$ python3 -q
>>> import numpy as np
>>> import numpy.linalg as la
>>> np.set_printoptions(precision=2, suppress=True, linewidth=100)
>>> Y = np.array([[-5, 2, 1],
...     [-6, -6, -9],
...     [4, 0, -1],
...     [7, -7, 4],
...     [-9, 1, 6],
...     [-4, -6, 0],
...     [7, 9, -7],
...     [7, 6, -9],
...     [4, -4, 9]])
>>> M = Y.T @ Y
>>> M
array([[ 337,   81,  -57],
       [  81,  259, -119],
       [ -57, -119,  346]])
>>> vec = np.ones(3)
>>> for _ in range(6):
...     vec = M @ vec
...     vec /= la.norm(vec)
...     print(round(vec @ M @ vec, 2))
... 
305.46
369.13
427.07
462.62
478.59
484.69
>>> round(la.eigvalsh(M)[-1], 2)
np.float64(488.04)
>>> Y = M[0, 0] * M[1:] - np.outer(M[1:, 0], M[0])
>>> Y
array([[     0,  80722, -35486],
       [     0, -35486, 113353]])
>>> np.flatnonzero(~Y.round(6).any(axis=1))
array([], dtype=int64)
>>> M[:, 0] / M[0, 0]
array([ 1.  ,  0.24, -0.17])
>>> vec = np.array([-3, 8, 7])
>>> y = M @ vec
>>> y
array([-762,  996, 1641])
>>> la.solve(M, y + M[:, 2])
array([-3.,  8.,  8.])
>>> la.solve(M, y)
array([-3.,  8.,  7.])
>>> arr = np.loadtxt("test5.csv", delimiter=",")
>>> arr
array([[-0.05, -0.81, -0.36, -0.46],
       [ 0.9 ,  0.04, -0.4 ,  0.14],
       [-0.4 ,  0.37, -0.84,  0.05],
       [-0.15, -0.46, -0.08,  0.87]])
>>> hat = np.triu(np.array([[2, -3, 3, -2], [3, -3, 1, 2], [0, 1, 0, -3], [3, -3, 2, -2]]), 1) + np.eye(4)
>>> Y = hat @ arr @ la.inv(hat)
>>> round(float(np.trace(Y)), 2), np.round(np.trace(arr), 2)
(0.03, np.float64(0.03))
>>> round(la.det(Y), 2)
np.float64(-1.0)
>>> np.round(np.poly(Y), 2) + 0
array([ 1.  , -0.03,  0.  ,  0.03, -1.  ])
>>> arr.reshape(2, -1)
array([[-0.05, -0.81, -0.36, -0.46,  0.9 ,  0.04, -0.4 ,  0.14],
       [-0.4 ,  0.37, -0.84,  0.05, -0.15, -0.46, -0.08,  0.87]])
>>> arr.reshape(-1, 2)
array([[-0.05, -0.81],
       [-0.36, -0.46],
       [ 0.9 ,  0.04],
       [-0.4 ,  0.14],
       [-0.4 ,  0.37],
       [-0.84,  0.05],
       [-0.15, -0.46],
       [-0.08,  0.87]])
>>> t3 = arr.reshape(4, 2, -1)
>>> np.einsum("ihd,ihd->ih", t3, t3)
array([[0.65, 0.35],
       [0.82, 0.18],
       [0.3 , 0.7 ],
       [0.23, 0.77]])
>>> t3.sum(axis=1)
array([[-0.41, -1.27],
       [ 0.5 ,  0.19],
       [-1.24,  0.42],
       [-0.23,  0.42]])
>>> np.einsum("ihd,jhd->hij", t3, t3).shape
(2, 4, 4)
>>> np.round(arr.T @ arr, 2) + 0
array([[1., 0., 0., 0.],
       [0., 1., 0., 0.],
       [0., 0., 1., 0.],
       [0., 0., 0., 1.]])
>>> np.round(arr @ arr.T, 2) + 0
array([[1., 0., 0., 0.],
       [0., 1., 0., 0.],
       [0., 0., 1., 0.],
       [0., 0., 0., 1.]])
>>> K = np.array([[1.0, 0.5, 0.25], [0.5, 1.0, 0.5], [0.25, 0.5, 1.0]])
>>> r0, r1 = K[0], K[1]
>>> np.round(r0 @ r1, 2)
np.float64(1.12)
>>> np.round(r0 @ r0, 2)
np.float64(1.31)
>>> pr = (r0 @ r1) / (r0 @ r0) * r0
>>> r1 - pr
array([-0.36,  0.57,  0.29])
>>> np.outer(r0, r1)
array([[0.5 , 1.  , 0.5 ],
       [0.25, 0.5 , 0.25],
       [0.12, 0.25, 0.12]])
>>> la.matrix_rank(np.outer(r0, r1))
np.int64(1)
>>> Y = np.array([[1, -2], [-1, 0]])
>>> W2 = np.kron(Y, K)
>>> la.matrix_rank(W2)
np.int64(6)
>>> np.round(la.norm(W2, 2), 2), np.round(la.norm(Y, 2) * la.norm(K, 2), 2)
(np.float64(4.22), np.float64(4.22))
>>> W2.shape
(6, 6)
>>> vec = np.ones(3)
>>> for _ in range(4):
...     vec = K @ vec
...     vec /= la.norm(vec)
...     print(round(vec @ K @ vec, 2))
... 
1.84
1.84
1.84
1.84
>>> vec
array([0.54, 0.64, 0.54])
>>> t3 = np.stack([K, 2 * K, K[::-1]])
>>> la.det(t3)
array([ 0.56,  4.5 , -0.56])
>>> la.matrix_rank(t3)
array([3, 3, 3])
>>> t3.shape
(3, 3, 3)
>>> (t3 @ K.T).shape
(3, 3, 3)
>>> np.einsum("bij,cij->bc", t3, t3)
array([[ 4.12,  8.25,  3.  ],
       [ 8.25, 16.5 ,  6.  ],
       [ 3.  ,  6.  ,  4.12]])
>>> t3.sum(axis=0)
array([[3.25, 2.  , 1.75],
       [2.  , 4.  , 2.  ],
       [1.75, 2.  , 3.25]])
>>> mat = np.load("data.npy")
>>> mat
array([[4., 1., 1., 1., 1., 1., 1.],
       [1., 4., 1., 1., 1., 1., 1.],
       [1., 1., 4., 1., 1., 1., 1.],
       [1., 1., 1., 4., 1., 1., 1.],
       [1., 1., 1., 1., 4., 1., 1.],
       [1., 1., 1., 1., 1., 4., 1.],
       [1., 1., 1., 1., 1., 1., 4.]])
>>> w, vecs = la.eigh(mat)
>>> la.eigvalsh(mat + -2 * np.eye(7))
array([1., 1., 1., 1., 1., 1., 8.])
>>> np.round(vecs.T @ mat @ vecs, 2) + 0
array([[ 3.,  0.,  0.,  0.,  0.,  0.,  0.],
       [ 0.,  3.,  0.,  0.,  0.,  0.,  0.],
       [ 0.,  0.,  3.,  0.,  0.,  0.,  0.],
       [ 0.,  0.,  0.,  3.,  0.,  0.,  0.],
       [ 0.,  0.,  0.,  0.,  3.,  0.,  0.],
       [ 0.,  0.,  0.,  0.,  0.,  3.,  0.],
       [ 0.,  0.,  0.,  0.,  0.,  0., 10.]])
>>> vecs @ np.diag(w) @ vecs.T
array([[4., 1., 1., 1., 1., 1., 1.],
       [1., 4., 1., 1., 1., 1., 1.],
       [1., 1., 4., 1., 1., 1., 1.],
       [1., 1., 1., 4., 1., 1., 1.],
       [1., 1., 1., 1., 4., 1., 1.],
       [1., 1., 1., 1., 1., 4., 1.],
       [1., 1., 1., 1., 1., 1., 4.]])
>>> np.unique(w.round(6) + 0, return_counts=True)[1]
array([6, 1])
>>> w
array([ 3.,  3.,  3.,  3.,  3.,  3., 10.])
>>> np.abs(vecs[:, -1])
array([0.38, 0.38, 0.38, 0.38, 0.38, 0.38, 0.38])
>>> rng = np.random.default_rng(9733)
>>> idx = rng.permutation(4)
>>> Y = arr[:, idx] * rng.choice([-1, 1], 4)
>>> Y
array([[ 0.05,  0.81,  0.36, -0.46],
       [-0.9 , -0.04,  0.4 ,  0.14],
       [ 0.4 , -0.37,  0.84,  0.05],
       [ 0.15,  0.46,  0.08,  0.87]])
>>> U, _, vt = la.svd(arr.T @ Y)
>>> np.round(U @ vt, 2) + 0
array([[-1.,  0.,  0.,  0.],
       [ 0., -1.,  0.,  0.],
       [ 0.,  0., -1.,  0.],
       [ 0.,  0.,  0.,  1.]])
>>> vec = np.ones(7)
>>> for _ in range(5):
...     vec = mat @ vec
...     vec /= la.norm(vec)
...     print(round(vec @ mat @ vec, 2))
... 
10.0
10.0
10.0
10.0
10.0
>>> vec
array([0.38, 0.38, 0.38, 0.38, 0.38, 0.38, 0.38])
>>> low = la.cholesky(mat)
>>> la.eigvalsh(mat).min() > 0
np.True_
>>> low @ low.T
array([[4., 1., 1., 1., 1., 1., 1.],
       [1., 4., 1., 1., 1., 1., 1.],
       [1., 1., 4., 1., 1., 1., 1.],
       [1., 1., 1., 4., 1., 1., 1.],
       [1., 1., 1., 1., 4., 1., 1.],
       [1., 1., 1., 1., 1., 4., 1.],
       [1., 1., 1., 1., 1., 1., 4.]])
>>> mat[2] @ mat[6]
np.float64(13.0)
>>> X = np.loadtxt("run7.csv", delimiter=",")
>>> X
array([[ 2.,  4.,  0.,  0.,  0.,  0.,  2.,  0.,  2.],
       [ 0.,  0.,  0.,  0.,  0.,  0.,  0.,  0.,  0.],
       [ 0., -3.,  0.,  2.,  0.,  0.,  0.,  2., -1.],
       [-1.,  1.,  0., -2.,  0.,  0., -1., -2.,  0.],
       [ 6.,  6.,  0.,  4.,  0.,  0.,  6.,  4.,  4.],
       [ 6.,  6.,  0.,  4.,  0.,  0.,  6.,  4.,  4.],
       [-6., -6.,  0., -4.,  0.,  0., -6., -4., -4.]])
>>> # null space of dimension 7
>>> rk = la.matrix_rank(X)
>>> rk
np.int64(2)
>>> null = la.svd(X)[2][rk:].T
>>> [int(la.matrix_rank(X[:i])) for i in range(1, len(X) + 1)]
[1, 1, 2, 2, 2, 2, 2]
>>> [round(float(x), 2) for x in la.svd(X, compute_uv=False)[:3]]
[22.17, 5.78, 0.0]
>>> np.round(la.norm(X, 2) / la.norm(X), 2)
np.float64(0.97)
>>> F = np.load("block8.npy")
>>> F
array([[ 3., -2., -1., -2.,  0.,  0.],
       [ 3.,  3.,  0.,  0.,  0.,  0.],
       [ 1., -3., -1., -3.,  0.,  0.],
       [ 2.,  1.,  0.,  1.,  0.,  0.],
       [ 0.,  0.,  0.,  0.,  3.,  0.],
       [ 0.,  0.,  0.,  0.,  0.,  2.]])
>>> U, sv, vt = la.svd(F, full_matrices=False)
>>> U.shape, sv.shape, vt.shape
((6, 6), (6,), (6, 6))
>>> np.cumsum(sv ** 2) / np.sum(sv ** 2)
array([0.48, 0.81, 0.93, 0.98, 1.  , 1.  ])
>>> np.round(sv / sv[0], 2) + 0
array([1.  , 0.83, 0.5 , 0.33, 0.21, 0.  ])
>>> np.round(np.sqrt((sv ** 2).sum()), 2), round(la.norm(F), 2)
(np.float64(8.66), np.float64(8.66))
>>> np.round(U.T @ F @ vt.T, 2) + 0
array([[5.98, 0.  , 0.  , 0.  , 0.  , 0.  ],
       [0.  , 4.97, 0.  , 0.  , 0.  , 0.  ],
       [0.  , 0.  , 3.  , 0.  , 0.  , 0.  ],
       [0.  , 0.  , 0.  , 2.  , 0.  , 0.  ],
       [0.  , 0.  , 0.  , 0.  , 1.26, 0.  ],
       [0.  , 0.  , 0.  , 0.  , 0.  , 0.  ]])
>>> (sv > 1e-8).sum()
np.int64(5)
>>> np.abs(U[:, 0]).round(6).argmax()
np.int64(2)
>>> U, sv, vt = la.svd(F)
>>> np.argmax(sv[:-1] / (sv[1:] + 1e-6)) + 1
np.int64(5)
>>> Y = U[:, :5] @ np.diag(sv[:5]) @ vt[:5]
>>> la.matrix_rank(F, rtol=0.05)
np.int64(5)
>>> la.matrix_rank(Y)
np.int64(5)
>>> Y.round(2) + 0
array([[ 3., -2., -1., -2.,  0.,  0.],
       [ 3.,  3.,  0.,  0.,  0.,  0.],
       [ 1., -3., -1., -3.,  0.,  0.],
       [ 2.,  1.,  0.,  1.,  0.,  0.],
       [ 0.,  0.,  0.,  0.,  3.,  0.],
       [ 0.,  0.,  0.,  0.,  0.,  2.]])
